$ python3 -q
>>> import numpy as np
>>> np.set_printoptions(suppress=True, linewidth=140)
>>> F = np.load("w.npy")
>>> F
array([[ 0.1  ,  1.2  , -0.6  , -0.6  , -0.4  , -1.4  ,  0.4  ,  0.3  , -0.3  ,  0.8  , -0.4  ],
       [ 0.4  ,  1.2  ,  0.   , -0.7  ,  0.4  ,  0.7  ,  1.   , -0.1  ,  0.5  ,  1.1  , -0.1  ],
       [ 1.088,  0.905, -0.579, -0.453, -1.068,  0.587,  1.233, -0.85 ,  0.539, -1.379,  3.116],
       [ 1.7  , -0.4  , -0.9  ,  1.1  ,  0.8  , -1.8  , -1.9  ,  1.   ,  0.9  ,  1.3  ,  1.8  ],
       [ 1.6  ,  0.1  ,  0.9  , -1.5  , -0.6  , -0.1  ,  2.1  , -1.4  , -0.3  ,  2.7  , -1.1  ],
       [ 1.1  ,  0.6  , -0.6  , -0.7  , -1.   ,  0.4  ,  1.   , -0.6  ,  0.1  , -1.2  ,  2.8  ]])
>>> np.abs(F).max()
np.float64(3.116)
>>> np.round(F.mean(axis=0), 3)
array([ 0.998,  0.601, -0.296, -0.476, -0.311, -0.269,  0.639, -0.275,  0.24 ,  0.554,  1.019])
>>> E = np.loadtxt("mat.csv", delimiter=",")
>>> E
array([[ 1.,  1.,  4.,  4.,  0.,  2.,  0.,  3.],
       [ 5.,  2.,  6.,  6.,  0.,  2.,  3.,  7.],
       [ 8.,  6.,  8.,  6.,  3.,  2.,  4., 10.],
       [10.,  8., 11., 11.,  4.,  2.,  7., 13.],
       [10.,  9., 14., 13.,  6.,  7., 10., 17.],
       [11., 11., 19., 14.,  9., 12., 12., 21.],
       [11., 16., 21., 16.,  9., 17., 16., 22.],
       [13., 18., 21., 21., 13., 22., 21., 23.],
       [13., 21., 23., 24., 13., 27., 21., 27.],
       [15., 21., 25., 27., 17., 32., 21., 29.],
       [17., 25., 28., 31., 20., 35., 22., 29.],
       [19., 28., 31., 31., 23., 40., 23., 33.],
       [23., 30., 31., 33., 23., 41., 23., 36.],
       [25., 35., 35., 35., 26., 44., 26., 38.],
       [29., 35., 36., 40., 28., 48., 30., 39.],
       [30., 39., 39., 43., 31., 50., 32., 43.],
       [31., 44., 39., 45., 31., 51., 36., 44.],
       [34., 44., 41., 49., 35., 52., 41., 49.],
       [39., 47., 45., 52., 35., 56., 45., 50.],
       [44., 47., 48., 55., 36., 57., 45., 52.],
       [44., 47., 53., 59., 41., 57., 45., 52.],
       [49., 48., 53., 62., 45., 58., 49., 52.],
       [54., 50., 57., 67., 45., 60., 51., 56.],
       [59., 53., 60., 71., 50., 62., 51., 60.],
       [63., 53., 62., 75., 55., 64., 55., 64.],
       [68., 58., 65., 77., 59., 65., 56., 68.],
       [69., 63., 68., 78., 62., 67., 59., 70.]])
>>> [round(float(x), 3) for x in np.linalg.svd(E, compute_uv=False)[:3]]
[570.433, 38.826, 20.191]
>>> round(float(np.linalg.norm(E, 2) / np.linalg.norm(E)), 3)
0.997
